$ python3 -q
>>> import numpy as np
>>> np.set_printoptions(precision=2, suppress=True, linewidth=200)
>>> W0 = np.array([[0.0, 0.0, 0.0, 1.0, -5.0],
...     [0.0, 0.0, 0.0, -2.0, -2.0],
...     [0.0, 0.0, 0.0, 3.0, -3.0],
...     [1.0, -2.0, 3.0, 0.0, 0.0],
...     [-5.0, -2.0, -3.0, 0.0, 0.0]])
>>> print(W0)
[[ 0.  0.  0.  1. -5.]
 [ 0.  0.  0. -2. -2.]
 [ 0.  0.  0.  3. -3.]
 [ 1. -2.  3.  0.  0.]
 [-5. -2. -3.  0.  0.]]
>>> # looks like rank 4
>>> w, V = np.linalg.eigh(W0)
>>> vec = np.array([2, 0, 1, 0, 0])
>>> print(np.linalg.eigvalsh(W0[1:, 1:]))
[-4.24 -2.83  2.83  4.24]
>>> print((np.sign(V[:, -1].round(6)) == np.sign(V[0, -1].round(6))).astype(int))
[1 1 1 1 0]
>>> print(V * np.maximum(w, 0) @ V.T)
[[ 2.06  0.77  1.29  0.5  -2.5 ]
 [ 0.77  1.13 -0.36 -1.   -1.  ]
 [ 1.29 -0.36  1.65  1.5  -1.5 ]
 [ 0.5  -1.    1.5   1.8  -0.52]
 [-2.5  -1.   -1.5  -0.52  3.04]]
>>> print(vec @ W0 @ vec / (vec @ vec), np.round(w[0], 2), np.round(w[-1], 2))
0.0 -6.45 6.45
>>> print(vec @ W0 @ vec)
0.0
>>> print(np.abs(W0).sum(axis=1).max(), round(float(np.abs(w).max()), 2))
10.0 6.45
>>> r = np.linalg.matrix_rank(W0)
>>> print(r)
4
>>> N = np.linalg.svd(W0)[2][r:].T
>>> print(np.round(N[:, 0] / N[np.abs(N[:, 0]).round(6).argmax(), 0], 2) + 0)
[ 1. -1. -1.  0.  0.]
>>> print(np.round(W0 @ N, 2) + 0)
[[0.]
 [0.]
 [0.]
 [0.]
 [0.]]
>>> print([int(np.linalg.matrix_rank(W0[:, :j + 1])) for j in range(5)])
[1, 2, 2, 3, 4]
>>> print(np.round(N @ N.T, 2) + 0)
[[ 0.33 -0.33 -0.33  0.    0.  ]
 [-0.33  0.33  0.33  0.    0.  ]
 [-0.33  0.33  0.33  0.    0.  ]
 [ 0.    0.    0.    0.    0.  ]
 [ 0.    0.    0.    0.    0.  ]]
>>> print(np.linalg.matrix_rank(W0.T @ W0), np.linalg.matrix_rank(W0 @ W0.T))
4 4
